In [1]: import numpy as np

In [2]: np.set_printoptions(precision=3, suppress=True, linewidth=120, floatmode="fixed")

In [3]: data = np.load("w.npy")

In [4]: print(data)
[[  3.125   0.895  -0.936   4.001  -1.352  -3.576  -0.027   0.875]
 [  7.184   2.082  -2.021   9.237  -3.083  -8.179  -0.003   2.023]
 [  1.130   0.327  -0.330   1.446  -0.483  -1.285   0.004   0.312]
 [-14.617  -4.211   4.182 -18.825   6.270  16.723   0.021  -4.213]
 [ 15.425   4.431  -4.391  19.827  -6.628 -17.639   0.001   4.406]
 [  3.588   1.038  -1.033   4.619  -1.533  -4.075   0.007   1.049]
 [ -4.080  -1.181   1.193  -5.263   1.741   4.680   0.005  -1.192]
 [-11.500  -3.296   3.298 -14.773   4.910  13.117  -0.027  -3.286]
 [ -6.046  -1.747   1.743  -7.813   2.603   6.914  -0.004  -1.748]
 [  2.432   0.709  -0.668   3.144  -1.055  -2.778   0.012   0.728]
 [ -4.743  -1.336   1.349  -6.077   1.997   5.350  -0.008  -1.288]
 [ -8.864  -2.542   2.507 -11.315   3.796  10.070  -0.002  -2.511]
 [ -7.337  -2.086   2.113  -9.489   3.151   8.427  -0.010  -2.105]
 [  6.100   1.751  -1.737   7.818  -2.612  -6.943  -0.003   1.705]
 [ -6.550  -1.881   1.904  -8.444   2.801   7.520  -0.008  -1.870]
 [  5.468   1.603  -1.549   7.065  -2.316  -6.285   0.015   1.528]
 [  7.106   1.994  -2.039   9.188  -3.044  -8.117   0.014   2.016]
 [-16.116  -4.595   4.598 -20.672   6.897  18.368   0.025  -4.597]
 [-13.798  -3.924   3.960 -17.777   5.929  15.795  -0.005  -3.963]
 [ -1.391  -0.398   0.379  -1.787   0.602   1.601  -0.025  -0.402]
 [  9.861   2.802  -2.822  12.657  -4.221 -11.289  -0.003   2.838]
 [ -0.520  -0.182   0.167  -0.662   0.234   0.609  -0.035  -0.127]
 [  7.368   2.102  -2.092   9.454  -3.162  -8.428  -0.033   2.094]
 [ -6.599  -1.906   1.871  -8.499   2.873   7.564   0.013  -1.876]
 [  7.220   2.040  -2.089   9.289  -3.084  -8.254   0.003   2.088]]

In [5]: lab = data[:, 2] > np.median(data[:, 2])

In [6]: r0 = data[lab].mean(axis=0) - data[~lab].mean(axis=0)

In [7]: print(np.argsort(-np.abs(r0).round(6), kind="stable"))
[3 5 0 4 1 2 7 6]

In [8]: print((((data - data.mean(axis=0)) @ r0 > 0) == lab).mean())
1.0

In [9]: Ac = data - data.mean(axis=1)
Traceback (most recent call last):
  Cell In[9], line 1
    Ac = data - data.mean(axis=1)
ValueError: operands could not be broadcast together with shapes (25,8) (25,) 


In [10]: Ac = data - data.mean(axis=0)

In [11]: Uu, sig, Vh = np.linalg.svd(Ac, full_matrices=False)

In [12]: print(np.round(sig ** 2 / (sig ** 2).sum(), 3) + 0)
[1.000 0.000 0.000 0.000 0.000 0.000 0.000 0.000]

In [13]: print((np.sign(Uu[:, 0]) == np.sign(Uu[0, 0])).astype(int))
[1 1 1 0 1 1 0 0 0 1 0 0 0 1 0 1 1 0 0 0 1 1 1 0 1]

In [14]: print(np.round(Ac.mean(axis=0), 3) + 0)
[0.000 0.000 0.000 0.000 0.000 0.000 0.000 0.000]

In [15]: Ac = data - data.mean(axis=0)

In [16]: vecs = np.linalg.svd(Ac)[2][:1]

In [17]: B = Ac - Ac @ vecs.T @ vecs

In [18]: print((Ac @ vecs.T).std(axis=0))
[17.304]

In [19]: print(np.round(np.linalg.norm(B) / np.linalg.norm(Ac), 3))
0.003

In [20]: print(np.linalg.norm(B, axis=1).round(6).argmax())
10

In [21]: print(np.argsort(-np.linalg.norm(data, axis=0).round(6), kind="stable")[:3])
[3 5 0]

In [22]: print(np.linalg.cond(data) > 100)
True

In [23]: print([round(float(x), 3) for x in np.linalg.svd(data, compute_uv=False)[:3]])
[87.213, 0.129, 0.111]

In [24]: E = np.loadtxt("run15.csv", delimiter=",")

In [25]: print(E)
[[1.000 0.700 0.490 0.343 0.240 0.168 0.118 0.082]
 [0.700 1.000 0.700 0.490 0.343 0.240 0.168 0.118]
 [0.490 0.700 1.000 0.700 0.490 0.343 0.240 0.168]
 [0.343 0.490 0.700 1.000 0.700 0.490 0.343 0.240]
 [0.240 0.343 0.490 0.700 1.000 0.700 0.490 0.343]
 [0.168 0.240 0.343 0.490 0.700 1.000 0.700 0.490]
 [0.118 0.168 0.240 0.343 0.490 0.700 1.000 0.700]
 [0.082 0.118 0.168 0.240 0.343 0.490 0.700 1.000]]

In [26]: vec = np.ones(8)

In [27]: for _ in range(6):
    ...:     vec = E @ vec
    ...:     vec /= np.linalg.norm(vec)
    ...:     print(round(vec @ E @ vec, 3))
    ...: 
3.897
3.9
3.9
3.9
3.9
3.9

In [28]: print(vec)
[0.272 0.337 0.383 0.407 0.407 0.383 0.337 0.272]
